% ipython --no-banner

In [1]: import numpy as np

In [2]: import numpy.linalg as la

In [3]: np.set_printoptions(precision=3, suppress=True, linewidth=160)

In [4]: def rnd(a):
   ...:     return np.round(a, 3) + 0
   ...: 

In [5]: out = np.array([[0, 3, -2, 3, 0, 3, 1, 1, -2, 2, 0],
   ...:     [-2, -3, 2, 0, -2, 2, 2, -2, -3, 1, -1],
   ...:     [3, 3, 3, 1, 0, -3, 0, -2, 2, -3, 0],
   ...:     [2, -3, -2, 2, 2, -3, 0, 3, 2, -3, 2],
   ...:     [3, 2, 3, -1, 1, -1, -3, 2, -3, -3, 2],
   ...:     [-2, 2, -2, 3, -3, -3, 1, 1, -3, -2, -2],
   ...:     [2, 2, -2, -2, 2, 0, 2, 2, -1, -1, -3],
   ...:     [1, 1, -3, -1, 0, -1, 1, -1, 3, 2, 1],
   ...:     [2, 0, 2, 3, -3, 0, 0, -1, 2, -2, 2],
   ...:     [1, -2, 0, -3, -1, -1, -3, -3, 2, -1, -2],
   ...:     [3, 0, 1, 2, 1, -3, -2, -1, -2, 1, -3]])

In [6]: X = out - out.T

In [7]: X
Out[7]: 
array([[ 0,  5, -5,  1, -3,  5, -1,  0, -4,  1, -3],
       [-5,  0, -1,  3, -4,  0,  0, -3, -3,  3, -1],
       [ 5,  1,  0,  3, -3, -1,  2,  1,  0, -3, -1],
       [-1, -3, -3,  0,  3, -6,  2,  4, -1,  0,  0],
       [ 3,  4,  3, -3,  0,  2, -5,  2,  0, -2,  1],
       [-5,  0,  1,  6, -2,  0,  1,  2, -3, -1,  1],
       [ 1,  0, -2, -2,  5, -1,  0,  1, -1,  2, -1],
       [ 0,  3, -1, -4, -2, -2, -1,  0,  4,  5,  2],
       [ 4,  3,  0,  1,  0,  3,  1, -4,  0, -4,  4],
       [-1, -3,  3,  0,  2,  1, -2, -5,  4,  0, -3],
       [ 3,  1,  1,  0, -1, -1,  1, -2, -4,  3,  0]])

In [8]: Uu, sv, vt = la.svd(X)

In [9]: vecs = vt[:(sv > 1e-8).sum()]

In [10]: rng = np.random.default_rng(17)

In [11]: x = X[4] + 3 * X[8] + rng.integers(2) * np.eye(11)[3]

In [12]: x
Out[12]: array([ 15.,  13.,   3.,   1.,   0.,  11.,  -2., -10.,   0., -14.,  13.])

In [13]: np.allclose(vecs.T @ vecs @ x, x)
Out[13]: False

In [14]: w1 = np.array([[-3, 1, -1, 3],
    ...:     [-3, 2, -3, -1],
    ...:     [0, -2, 1, -3],
    ...:     [1, 0, 2, 0],
    ...:     [3, 1, 3, -2],
    ...:     [-3, 0, -2, 3],
    ...:     [0, 3, 0, -3],
    ...:     [-3, 2, -3, 0],
    ...:     [1, -2, 0, 0],
    ...:     [1, -1, 2, 2],
    ...:     [-2, 1, -1, 0]])

In [15]: beta = np.array([-2, -2, 1, 1])

In [16]: H = np.maximum(X @ w1 + beta, 0)

In [17]: rnd((H > 0).mean(axis=0))
Out[17]: array([0.455, 0.636, 0.545, 0.727])

In [18]: H
Out[18]: 
array([[ 0, 16,  0, 37],
       [15,  0, 15,  3],
       [ 0, 12,  0,  6],
       [24, 16, 17,  0],
       [ 0,  0,  0, 14],
       [ 1,  4,  4,  0],
       [11,  9, 13,  1],
       [ 0,  0,  0, 12],
       [ 0, 11,  0,  8],
       [38,  0, 36,  0],
       [ 0,  4,  7,  8]])

In [19]: basis = np.array([[2, 2], [3, 2], [2, 2], [3, 1]])

In [20]: w1 @ basis
Out[20]: 
array([[  4,  -3],
       [ -9,  -9],
       [-13,  -5],
       [  6,   6],
       [  9,  12],
       [ -1,  -7],
       [  0,   3],
       [ -6,  -8],
       [ -4,  -2],
       [  9,   6],
       [ -3,  -4]])
